% ipython --no-banner

In [1]: import numpy as np

In [2]: import numpy.linalg as la

In [3]: np.set_printoptions(suppress=True, linewidth=140)

In [4]: arr = np.array([[-2.0, 0.0, -3.0], [0.0, -2.0, 0.0], [-3.0, 0.0, -2.0]])

In [5]: # equal to its transpose

In [6]: np.round(la.det(arr), 2)
Out[6]: np.float64(10.0)

In [7]: np.round(la.matrix_power(arr, 2), 2)
Out[7]: 
array([[13.,  0., 12.],
       [ 0.,  4.,  0.],
       [12.,  0., 13.]])

In [8]: np.allclose(arr, arr.T)
Out[8]: True

In [9]: np.allclose(arr @ arr.T, arr.T @ arr)
Out[9]: True

In [10]: [round(float(la.det(arr[:i, :i])), 2) + 0 for i in range(1, 4)]
Out[10]: [-2.0, 4.0, 10.0]

In [11]: try:
    ...:     la.cholesky(arr)
    ...: except la.LinAlgError as e:
    ...:     print(e)
    ...: 
Matrix is not positive definite

In [12]: np.all(la.eigvalsh(arr) > 0)
Out[12]: np.False_

In [13]: round(float(la.eigvalsh(arr).min()), 2)
Out[13]: -5.0

In [14]: A2 = la.inv(arr)

In [15]: np.round(arr @ A2, 2) + 0
Out[15]: 
array([[1., 0., 0.],
       [0., 1., 0.],
       [0., 0., 1.]])

In [16]: round(float(la.cond(arr)), 2)
Out[16]: 5.0

In [17]: np.round(la.inv(A2), 2)
Out[17]: 
array([[-2., -0., -3.],
       [-0., -2., -0.],
       [-3., -0., -2.]])

In [18]: round(float(la.slogdet(arr)[0]), 2)
Out[18]: 1.0

In [19]: f = np.array([9, 0, 6])

In [20]: A2 = arr + np.outer(f, np.eye(3)[1])

In [21]: la.matrix_rank(la.inv(A2) - la.inv(arr), tol=1e-8)
Out[21]: np.int64(1)

In [22]: A2 = arr / la.norm(arr, axis=1, keepdims=True)

In [23]: cov = A2 @ A2.T

In [24]: np.degrees(np.arccos(np.clip(cov[0, 1], -1, 1)))
Out[24]: np.float64(90.0)

In [25]: cov.round(2)
Out[25]: 
array([[1.  , 0.  , 0.92],
       [0.  , 1.  , 0.  ],
       [0.92, 0.  , 1.  ]])

In [26]: (np.abs(cov) > 0.9).astype(int)
Out[26]: 
array([[1, 0, 1],
       [0, 1, 0],
       [1, 0, 1]])

In [27]: np.round(la.norm(A2, axis=1), 2)
Out[27]: array([1., 1., 1.])

In [28]: cov[0].round(2)
Out[28]: array([1.  , 0.  , 0.92])

In [29]: data = np.load("w.npy")

In [30]: data
Out[30]: 
array([[12,  3,  2,  3],
       [ 0,  0,  2,  2],
       [ 8,  2,  0,  0]])

In [31]: Uu, sv, Vt = la.svd(data)

In [32]: np.argmax(sv[:-1] / (sv[1:] + 1e-6)) + 1
Out[32]: np.int64(2)

In [33]: sv.round(2)
Out[33]: array([15.18,  3.38,  0.32])

In [34]: A2 = Uu[:, :2] @ np.diag(sv[:2]) @ Vt[:2]

In [35]: A2.round(2) + 0
Out[35]: 
array([[12.  ,  3.  ,  2.11,  2.9 ],
       [ 0.  ,  0.  ,  1.86,  2.12],
       [ 7.99,  2.  , -0.16,  0.14]])

In [36]: la.matrix_rank(A2)
Out[36]: np.int64(2)

In [37]: round(float(la.norm(data - A2) / la.norm(data)), 2)
Out[37]: 0.02

In [38]: A2 = data / np.sqrt((data ** 2).mean(axis=1, keepdims=True))

In [39]: np.round(la.norm(A2, axis=1), 2)
Out[39]: array([2., 2., 2.])

In [40]: data - data.mean(axis=1, keepdims=True)
Out[40]: 
array([[ 7. , -2. , -3. , -2. ],
       [-1. , -1. ,  1. ,  1. ],
       [ 5.5, -0.5, -2.5, -2.5]])

In [41]: W0 = 0.7 ** np.abs(np.subtract.outer(np.arange(4), np.arange(4)))

In [42]: W0.round(2)
Out[42]: 
array([[1.  , 0.7 , 0.49, 0.34],
       [0.7 , 1.  , 0.7 , 0.49],
       [0.49, 0.7 , 1.  , 0.7 ],
       [0.34, 0.49, 0.7 , 1.  ]])

In [43]: O = W0.astype(float).copy()

In [44]: for j in range(4):
    ...:     O[:, j] -= O[:, :j] @ (O[:, :j].T @ O[:, j])
    ...:     O[:, j] /= la.norm(O[:, j])
    ...: 

In [45]: np.round(O.T @ O, 2) + 0
Out[45]: 
array([[1., 0., 0., 0.],
       [0., 1., 0., 0.],
       [0., 0., 1., 0.],
       [0., 0., 0., 1.]])

In [46]: np.round(O.T @ W0, 2) + 0
Out[46]: 
array([[1.36, 1.41, 1.26, 1.01],
       [0.  , 0.49, 0.64, 0.59],
       [0.  , 0.  , 0.47, 0.55],
       [0.  , 0.  , 0.  , 0.42]])

In [47]: J = np.load("case1.npy")

In [48]: J
Out[48]: 
array([[ -4,   5,   4],
       [ -4,   7,   8],
       [ -9,   5,   3],
       [ -9,  10,   5],
       [ -6,   8,   2],
       [ -6,  12,  -3],
       [ -8,  17,   1],
       [ -6,  12,   1],
       [ -5,   7,   6],
       [ -1,   7,  11],
       [ -5,  12,  13],
       [ -7,  17,  14],
       [ -4,  16,  10],
       [ -9,  15,   7],
       [-13,  11,   5],
       [-10,   8,   1],
       [-13,  12,  -3],
       [-11,  10,  -8],
       [ -9,   9,  -7],
       [-14,   8,  -4],
       [-12,   8,  -8],
       [-17,   6,  -5]])

In [49]: np.round(la.norm(J, 2), 2)
Out[49]: np.float64(64.3)

In [50]: np.round(la.norm(J, axis=0), 2)
Out[50]: array([42.8 , 50.26, 32.45])

In [51]: round(la.norm(J[19] - J[0]), 2)
Out[51]: np.float64(13.15)

In [52]: la.norm(J, axis=1).argmax()
Out[52]: np.int64(11)

In [53]: np.round(la.norm(J[19], 1), 2), np.round(la.norm(J[19], np.inf), 2)
Out[53]: (np.float64(26.0), np.float64(14.0))

In [54]: m1 = np.loadtxt("a.csv", delimiter=",")

In [55]: m1
Out[55]: 
array([[142.,  -2.,  -1.,  -1.],
       [  2., 119.,   1.,  -1.],
       [  0.,   2.,  21.,  -1.],
       [ -1.,   1.,   1., 120.]])

In [56]: rng = np.random.default_rng(35)

In [57]: A2 = m1 + rng.integers(-2, 3, (4, 3)) @ rng.integers(-2, 3, (3, 4))

In [58]: A2
Out[58]: 
array([[147.,   0.,   5., -11.],
       [  2., 127.,   5.,  -1.],
       [ -3.,   2.,  18.,   5.],
       [ -1.,  -3.,  -1., 120.]])

In [59]: np.round(la.svd(A2 - m1, compute_uv=False), 2) + 0
Out[59]: array([15.28,  9.25,  0.  ,  0.  ])

In [60]: la.matrix_rank(A2 - m1, tol=1e-8)
Out[60]: np.int64(2)

In [61]: F = np.array([[-3.0, 1.0, 0.0], [0.0, -3.0, 1.0], [0.0, 0.0, -3.0]])

In [62]: F
Out[62]: 
array([[-3.,  1.,  0.],
       [ 0., -3.,  1.],
       [ 0.,  0., -3.]])

In [63]: round(la.norm(F, 1), 2), round(float(la.norm(F, np.inf)), 2)
Out[63]: (np.float64(4.0), 4.0)

In [64]: np.round(la.norm(F, axis=0), 2)
Out[64]: array([3.  , 3.16, 3.16])

In [65]: round(float(la.norm(F) ** 2 / la.norm(F, 2) ** 2), 2)
Out[65]: 2.07

In [66]: round(la.norm(F[1], 1), 2), np.round(la.norm(F[1], np.inf), 2)
Out[66]: (np.float64(4.0), np.float64(3.0))

In [67]: M = np.vander(np.arange(3) - 2, 4, increasing=True)

In [68]: M
Out[68]: 
array([[ 1, -2,  4, -8],
       [ 1, -1,  1, -1],
       [ 1,  0,  0,  0]])

In [69]: Uu, sv, Vt = la.svd(M, full_matrices=False)

In [70]: np.round(Uu.T @ M @ Vt.T, 2) + 0
Out[70]: 
array([[9.37, 0.  , 0.  ],
       [0.  , 1.4 , 0.  ],
       [0.  , 0.  , 0.57]])

In [71]: (sv > 1e-8).sum()
Out[71]: np.int64(3)

In [72]: np.round(Vt @ Vt.T, 2) + 0
Out[72]: 
array([[1., 0., 0.],
       [0., 1., 0.],
       [0., 0., 1.]])

In [73]: round(np.sqrt((sv ** 2).sum()), 2), round(la.norm(M), 2)
Out[73]: (np.float64(9.49), np.float64(9.49))

In [74]: sv.round(2)
Out[74]: array([9.37, 1.4 , 0.57])

In [75]: K = np.load("arr.npy")

In [76]: K
Out[76]: 
array([[ 1,  1,  1,  1, -1, -1, -1, -1],
       [ 1, -1, -1,  1, -1,  1,  1, -1],
       [ 1,  1,  1,  1,  1,  1,  1,  1]])

In [77]: round(la.norm(K[0] - K[1]), 2)
Out[77]: np.float64(4.0)

In [78]: round(la.norm(K[0], 1), 2), round(la.norm(K[0], np.inf), 2)
Out[78]: (np.float64(8.0), np.float64(1.0))

In [79]: np.round(la.norm(K, "nuc"), 2)
Out[79]: np.float64(8.49)
